% python3 -q
>>> import numpy as np
>>> import numpy.linalg as la
>>> np.set_printoptions(suppress=True, linewidth=160)
>>> rnd = lambda a: np.round(a, 2) + 0
>>> basis = np.array([[1, 0, 1], [1, 1, 0], [2, 1, 0]])
>>> X = np.repeat(basis, 21 // 3, axis=0)
>>> rng = np.random.default_rng(64712)
>>> X = X + 0.02 * rng.normal(size=X.shape)
>>> rnd(X)
array([[ 1.  , -0.01,  0.97],
       [ 0.98,  0.02,  1.01],
       [ 1.02,  0.02,  1.  ],
       [ 0.99,  0.  ,  1.04],
       [ 1.  ,  0.  ,  0.98],
       [ 1.01, -0.01,  1.02],
       [ 0.99, -0.01,  1.03],
       [ 1.02,  0.98,  0.02],
       [ 1.  ,  1.  ,  0.  ],
       [ 1.  ,  1.  , -0.03],
       [ 1.  ,  1.04,  0.  ],
       [ 1.  ,  1.  , -0.01],
       [ 0.96,  0.95,  0.  ],
       [ 1.01,  1.  , -0.02],
       [ 2.01,  0.98,  0.05],
       [ 2.02,  0.99,  0.02],
       [ 1.98,  1.01, -0.01],
       [ 2.06,  0.99,  0.02],
       [ 2.  ,  0.97,  0.02],
       [ 2.01,  0.99, -0.02],
       [ 2.  ,  0.99, -0.03]])
>>> Xc = X - X.mean(axis=0)
>>> vecs = la.svd(Xc)[2][:2]
>>> out = Xc - Xc @ vecs.T @ vecs
>>> rnd(np.cov(Xc @ vecs.T, rowvar=False))
array([[0.55, 0.  ],
       [0.  , 0.15]])
>>> print(rnd(la.norm(out) / la.norm(Xc)))
0.02
>>> la.norm(out, axis=1).round(6).argmax()
np.int64(0)
>>> rnd((Xc @ vecs.T).std(axis=0))
array([0.72, 0.38])
